>>> import numpy as np
>>> from numpy import linalg as LA
>>> np.set_printoptions(precision=1, suppress=True, linewidth=120)
>>> def rnd(a):
...     return np.round(a, 1) + 0
... 
>>> feats = np.array([[0, 0, 0, 0, 0, 0],
...     [0, 0, 0, 0, 0, 0],
...     [0, 0, 0, 0, 0, 0],
...     [4, -4, 3, 0, 0, 0],
...     [-2, 4, 2, 0, 0, 0],
...     [4, 1, 1, 0, 0, 0]])
>>> LA.cond(feats) > 100
np.True_
>>> np.argsort(-LA.norm(feats, axis=0).round(6), kind="stable")[:3]
array([0, 1, 2])
>>> rnd(LA.norm(feats, 2) / LA.norm(feats))
np.float64(0.8)
>>> [round(float(x), 1) for x in LA.svd(feats, compute_uv=False)[:3]]
[7.6, 4.3, 2.6]
>>> LA.lstsq(feats[:-1].T, feats[-1])[2]
np.int32(2)
>>> U, sigma, VT = LA.svd(feats)
>>> evecs = VT[:(sigma > 1e-8).sum()]
>>> rng = np.random.default_rng(7807)
>>> x0 = feats[1] + 3 * feats[2] + rng.integers(2) * np.eye(6)[2]
>>> x0
array([0., 0., 0., 0., 0., 0.])
>>> rnd(evecs.T @ evecs)
array([[1., 0., 0., 0., 0., 0.],
       [0., 1., 0., 0., 0., 0.],
       [0., 0., 1., 0., 0., 0.],
       [0., 0., 0., 0., 0., 0.],
       [0., 0., 0., 0., 0., 0.],
       [0., 0., 0., 0., 0., 0.]])
>>> np.allclose(evecs.T @ evecs @ x0, x0)
True
>>> np.allclose(feats, feats.T)
False
>>> np.trace(feats)
np.int64(0)
>>> assert feats == feats.T
Traceback (most recent call last):
  File "<python-input-19>", line 1, in <module>
    assert feats == feats.T
           ^^^^^^^^^^^^^^^^
ValueError: The truth value of an array with more than one element is ambiguous. Use a.any() or a.all()
>>> x0 = np.array([5, 5, 2, 4, -2, 4])
>>> feats @ (2 * x0)
array([ 0,  0,  0, 12, 28, 54])
>>> feats * x0
array([[  0,   0,   0,   0,   0,   0],
       [  0,   0,   0,   0,   0,   0],
       [  0,   0,   0,   0,   0,   0],
       [ 20, -20,   6,   0,   0,   0],
       [-10,  20,   4,   0,   0,   0],
       [ 20,   5,   2,   0,   0,   0]])
>>> np.einsum("ij,j->i", feats, x0)
array([ 0,  0,  0,  6, 14, 27])
>>> (feats * x0).sum(axis=1)
array([ 0,  0,  0,  6, 14, 27])
>>> m1 = np.load("mat.npy")
>>> m1
array([[5., 1., 0.],
       [0., 5., 1.],
       [0., 0., 5.]])
>>> idx = rng.permutation(3)
>>> idx
array([2, 0, 1])
>>> other = m1[idx][:, idx]
>>> rnd(np.sort(np.abs(LA.eigvals(other))))
array([5., 5., 5.])
>>> np.diag(other)
array([5., 5., 5.])
>>> rnd(LA.det(other)), rnd(LA.det(m1[idx]))
(np.float64(125.0), np.float64(125.0))
>>> Q, evecs = LA.qr(m1[:, :2])[0], LA.qr(m1[:, 2:])[0]
>>> sigma = LA.svd(Q.T @ evecs, compute_uv=False)
>>> rnd(np.degrees(np.arccos(sigma.clip(0, 1))))
array([78.7])
>>> (sigma > 0.9).sum()
np.int64(0)
>>> rnd(sigma)
array([0.2])
>>> rnd(LA.norm(Q @ Q.T - evecs @ evecs.T, 2))
np.float64(1.0)
>>> x0 = np.array([0, -2, -3])
>>> a = np.maximum(m1 @ x0, 0)
>>> rnd(np.tanh(m1 @ x0))
array([-1., -1., -1.])
>>> m1.T @ a
array([0., 0., 0.])
>>> np.maximum(m1 @ x0, 0) - np.maximum(-m1 @ x0, 0)
array([ -2., -13., -15.])
>>> J = np.loadtxt("block9.csv", delimiter=",")
>>> rnd(J)
array([[ 0.6, -0.7,  0.1, -0.4],
       [-0.7, -0.1,  0.2, -0.7],
       [ 0.1,  0.2,  1. ,  0.1],
       [-0.4, -0.7,  0.1,  0.6]])
>>> rnd(LA.pinv(J))
array([[ 0.6, -0.7,  0.1, -0.4],
       [-0.7, -0.1,  0.2, -0.7],
       [ 0.1,  0.2,  1. ,  0.1],
       [-0.4, -0.7,  0.1,  0.6]])
>>> rnd(J @ J.T)
array([[1., 0., 0., 0.],
       [0., 1., 0., 0.],
       [0., 0., 1., 0.],
       [0., 0., 0., 1.]])
>>> rnd(J[:, 1] @ J[:, 0])
np.float64(0.0)
>>> rnd(LA.svd(J, compute_uv=False))
array([1., 1., 1., 1.])
>>> rnd(LA.norm(J, axis=0))
array([1., 1., 1., 1.])
>>> rnd(LA.norm(J, 1)), rnd(LA.norm(J, np.inf))
(np.float64(1.8), np.float64(1.8))
>>> rnd(LA.norm(J) ** 2 / LA.norm(J, 2) ** 2)
np.float64(4.0)
>>> rnd(LA.norm(J[2], 1)), rnd(LA.norm(J[2], np.inf))
(np.float64(1.5), np.float64(1.0))
>>> rnd(LA.norm(J, 2))
np.float64(1.0)
>>> rnd(LA.norm(J[2] - J[3]))
np.float64(1.4)
>>> w, evecs = LA.eigvalsh(J)
Traceback (most recent call last):
  File "<python-input-56>", line 1, in <module>
    w, evecs = LA.eigvalsh(J)
    ^^^^^^^^
ValueError: too many values to unpack (expected 2)
>>> w, evecs = LA.eigh(J)
>>> rnd(w.sum()), rnd(np.trace(J))
(np.float64(2.0), np.float64(2.0))
>>> rnd(evecs.T @ evecs)
array([[1., 0., 0., 0.],
       [0., 1., 0., 0.],
       [0., 0., 1., 0.],
       [0., 0., 0., 1.]])
>>> rnd(LA.svd(J, compute_uv=False))
array([1., 1., 1., 1.])
>>> (w > 1e-8).sum(), (w < -1e-8).sum()
(np.int64(3), np.int64(1))
>>> rnd(evecs.T @ J @ evecs)
array([[-1.,  0.,  0.,  0.],
       [ 0.,  1.,  0.,  0.],
       [ 0.,  0.,  1.,  0.],
       [ 0.,  0.,  0.,  1.]])
>>> W0 = np.load("test16.npy")
>>> W0
array([[-0.4, -0.4, -0.3],
       [ 0. ,  1.6,  0.2],
       [-1.2, -0.5, -0.9],
       [ 0.1, -1.5,  0.9]])
>>> x0 = np.array([-1, -2, -2])
>>> a = np.maximum(W0 @ x0, 0)
>>> rnd(np.tanh(W0 @ x0))
array([ 0.9, -1. ,  1. ,  0.8])
>>> rnd(a)
array([1.8, 0. , 4. , 1.1])
>>> other = np.c_[W0[:, :2] @ np.array([[7, 9], [1, 0]]), np.array([-3, -1, -3, 0])]
>>> rnd(other)
array([[ -3.2,  -3.6,  -3. ],
       [  1.6,   0. ,  -1. ],
       [ -8.9, -10.8,  -3. ],
       [ -0.8,   0.9,   0. ]])
>>> LA.matrix_rank(np.c_[W0, other])
np.int64(4)
>>> LA.matrix_rank(other)
np.int64(3)
>>> x0 = np.array([2, 9, 5])
>>> rnd(other * x0)
array([[ -6.4, -32.4, -15. ],
       [  3.2,   0. ,  -5. ],
       [-17.8, -97.2, -15. ],
       [ -1.6,   8.1,   0. ]])
>>> rnd(other @ x0)
array([ -53.8,   -1.8, -130. ,    6.5])
>>> x0 @ other
Traceback (most recent call last):
  File "<python-input-76>", line 1, in <module>
    x0 @ other
    ~~~^~~~~~~
ValueError: matmul: Input operand 1 has a mismatch in its core dimension 0, with gufunc signature (n?,k),(k,m?)->(n?,m?) (size 4 is different from 3)
>>> np.sign((other @ x0).round(6))
array([-1., -1., -1.,  1.])
>>> rnd(other @ np.ones(3))
array([ -9.8,   0.6, -22.7,   0.1])
>>> rnd((other * x0).sum(axis=1))
array([ -53.8,   -1.8, -130. ,    6.5])
>>> x0 = np.array([2, 0, 2])
>>> rhs = W0 @ x0
>>> rnd(LA.pinv(W0) @ W0)
array([[1., 0., 0.],
       [0., 1., 0.],
       [0., 0., 1.]])
>>> try:
...     LA.solve(W0, rhs)
... except LA.LinAlgError as e:
...     print(repr(e))
... 
LinAlgError('Last 2 dimensions of the array must be square')
>>> rnd(LA.lstsq(W0, rhs)[0])
array([2., 0., 2.])
>>> rhs = rhs + 0.3 * rng.normal(size=4)
>>> rnd(rhs)
array([-1.3, -0.1, -4.5,  2.8])
>>> coef, *_ = LA.lstsq(W0, rhs)
>>> coef.round()
array([ 2., -0.,  2.])
>>> [round(float(LA.norm(LA.solve(W0.T @ W0 + lam * np.eye(3), W0.T @ rhs))), 2) for lam in (0, 1, 10, 100)]
[3.18, 2.38, 0.73, 0.09]
>>> rnd(LA.norm(rhs - W0 @ coef))
np.float64(0.1)
>>> rnd(coef)
array([ 2.2, -0.4,  2.3])
>>> E = np.load("out0.npy")
>>> rnd(E)
array([[-0.6, -0.7, -0.2, -0.2],
       [-0.7,  0.7, -0.1, -0.1],
       [-0.2, -0.1,  1. ,  0. ],
       [-0.2, -0.1,  0. ,  1. ]])
>>> idx = rng.permutation(4)
>>> other = E[:, idx] * rng.choice([-1, 1], 4)
>>> rnd(other)
array([[ 0.2, -0.2,  0.6,  0.7],
       [ 0.1, -0.1,  0.7, -0.7],
       [ 0. ,  1. ,  0.2,  0.1],
       [-1. ,  0. ,  0.2,  0.1]])
>>> U, _, VT = LA.svd(E.T @ other)
>>> rnd(U @ VT)
array([[ 0.,  0., -1.,  0.],
       [ 0.,  0.,  0., -1.],
       [ 0.,  1.,  0.,  0.],
       [-1.,  0.,  0.,  0.]])
>>> idx
array([3, 2, 0, 1])
>>> rnd(LA.lstsq(E, other)[0])
array([[ 0.,  0., -1.,  0.],
       [ 0.,  0.,  0., -1.],
       [ 0.,  1.,  0.,  0.],
       [-1.,  0.,  0.,  0.]])
>>> x0 = np.array([1, 3, 1, -1])
>>> rhs = other @ x0
>>> coef, lr = np.zeros(4), 1 / LA.norm(other, 2) ** 2
>>> for i in range(30):
...     coef -= lr * other.T @ (other @ coef - rhs)
...     if i % 5 == 0: print(i, round(LA.norm(other @ coef - rhs), 1))
... 
0 0.0
5 0.0
10 0.0
15 0.0
20 0.0
25 0.0
>>> rnd(LA.cond(other))
np.float64(1.0)
>>> proj = W0 @ LA.solve(W0.T @ W0, W0.T)
>>> np.allclose(proj @ proj, proj)
True
>>> rnd(np.diag(proj))
array([0.1, 1. , 0.9, 1. ])
>>> rnd(proj)
array([[ 0.1, -0.1,  0.3,  0. ],
       [-0.1,  1. ,  0. ,  0. ],
       [ 0.3,  0. ,  0.9,  0. ],
       [ 0. ,  0. ,  0. ,  1. ]])
>>> rnd(LA.eigvalsh(proj))
array([0., 1., 1., 1.])
>>> def softmax(z):
...     e = np.exp(z - z.max(axis=-1, keepdims=True))
...     return e / e.sum(axis=-1, keepdims=True)
... 
>>> rnd(softmax(E).sum(axis=1))
array([1., 1., 1., 1.])
>>> rnd(softmax(E[3] + 2))
array([0.1, 0.2, 0.2, 0.5])
>>> att = E @ E.T / np.sqrt(4)
>>> rnd(softmax(att)[3] @ E)
array([-0.4, -0.1,  0.1,  0.3])
>>> rnd(softmax(att))
array([[0.4, 0.2, 0.2, 0.2],
       [0.2, 0.4, 0.2, 0.2],
       [0.2, 0.2, 0.4, 0.2],
       [0.2, 0.2, 0.2, 0.4]])
>>> K = (rng.random((4, 4)) < 0.3) + np.eye(4)
>>> K /= K.sum(axis=1, keepdims=True)
>>> rnd(K)
array([[0.5, 0. , 0. , 0.5],
       [0. , 0.5, 0.5, 0. ],
       [0. , 0.2, 0.5, 0.2],
       [0. , 0. , 0. , 1. ]])
>>> rnd(K @ K)
array([[0.2, 0. , 0. , 0.8],
       [0. , 0.4, 0.5, 0.1],
       [0. , 0.2, 0.4, 0.4],
       [0. , 0. , 0. , 1. ]])
>>> rnd((K - K.T) / 2)
array([[ 0. ,  0. ,  0. ,  0.2],
       [ 0. ,  0. ,  0.1,  0. ],
       [ 0. , -0.1,  0. ,  0.1],
       [-0.2,  0. , -0.1,  0. ]])
>>> np.trace(K)
np.float64(2.5)
>>> Q, evecs = LA.qr(K[:, :2])[0], LA.qr(K[:, 2:])[0]
>>> sigma = LA.svd(Q.T @ evecs, compute_uv=False)
>>> rnd(np.degrees(np.arccos(sigma.clip(0, 1))))
array([18.1, 63.8])
>>> rnd(LA.norm(Q @ Q.T - evecs @ evecs.T, 2))
np.float64(0.9)
>>> (sigma > 0.9).sum()
np.int64(1)
>>> C2 = K.T @ K
>>> np.allclose(C2, C2.T)
True
>>> rnd(LA.svd(K, compute_uv=False) ** 2)
array([1.4, 0.8, 0.2, 0. ])
>>> rnd(C2)
array([[0.2, 0. , 0. , 0.2],
       [0. , 0.3, 0.4, 0.1],
       [0. , 0.4, 0.5, 0.1],
       [0.2, 0.1, 0.1, 1.3]])
>>> rnd(LA.eigvalsh(C2)[::-1])
array([1.4, 0.8, 0.2, 0. ])
>>> rnd(LA.matrix_power(K, 100))
array([[0., 0., 0., 1.],
       [0., 0., 0., 1.],
       [0., 0., 0., 1.],
       [0., 0., 0., 1.]])
>>> rnd(LA.matrix_power(K, 2))
array([[0.2, 0. , 0. , 0.8],
       [0. , 0.4, 0.5, 0.1],
       [0. , 0.2, 0.4, 0.4],
       [0. , 0. , 0. , 1. ]])
>>> pr = np.eye(4)[0]
>>> for _ in range(7):
...     pr = pr @ K
...     print(pr.round(1))
... 
[0.5 0.  0.  0.5]
[0.2 0.  0.  0.8]
[0.1 0.  0.  0.9]
[0.1 0.  0.  0.9]
[0. 0. 0. 1.]
[0. 0. 0. 1.]
[0. 0. 0. 1.]
>>> x0 = np.array([1, 1, 5, 2])
>>> rhs = K @ x0
>>> rnd(rhs)
array([1.5, 3. , 3.2, 2. ])
>>> rnd(LA.solve(K, rhs + K[:, 2]))
array([1., 1., 6., 2.])
>>> rnd(LA.solve(K, -2 * rhs))
array([ -2.,  -2., -10.,  -4.])
>>> other = np.array([[-2, -1], [-1, 0], [-2, 0]])
>>> F = np.tile(other, (2, 3))
>>> F
array([[-2, -1, -2, -1, -2, -1],
       [-1,  0, -1,  0, -1,  0],
       [-2,  0, -2,  0, -2,  0],
       [-2, -1, -2, -1, -2, -1],
       [-1,  0, -1,  0, -1,  0],
       [-2,  0, -2,  0, -2,  0]])
>>> other = F[0, 0] * F[1:] - np.outer(F[1:, 0], F[0])
>>> other
array([[ 0, -1,  0, -1,  0, -1],
       [ 0, -2,  0, -2,  0, -2],
       [ 0,  0,  0,  0,  0,  0],
       [ 0, -1,  0, -1,  0, -1],
       [ 0, -2,  0, -2,  0, -2]])
>>> F[:, 0] / F[0, 0]
array([1. , 0.5, 1. , 1. , 0.5, 1. ])
>>> [round(float(x), 1) for x in LA.svd(other, compute_uv=False)[:3]]
[5.5, 0.0, 0.0]
>>> LA.matrix_rank(other, rtol=0.1)
np.int64(1)
>>> U, sigma, VT = LA.svd(F)
>>> np.argmax(sigma[:-1] / (sigma[1:] + 1e-6)) + 1
np.int64(2)
>>> rnd(sigma)
array([7.5, 1.8, 0. , 0. , 0. , 0. ])
>>> other = U[:, :2] @ np.diag(sigma[:2]) @ VT[:2]
>>> LA.matrix_rank(other)
np.int64(2)
>>> rnd(np.abs(F - other).max())
np.float64(0.0)
>>> LA.matrix_rank(F, rtol=0.05)
np.int64(2)
>>> rnd(LA.norm(F - other) / LA.norm(F))
np.float64(0.0)
>>> rnd(LA.norm(F - other, 2)), rnd(sigma[2])
(np.float64(0.0), np.float64(0.0))
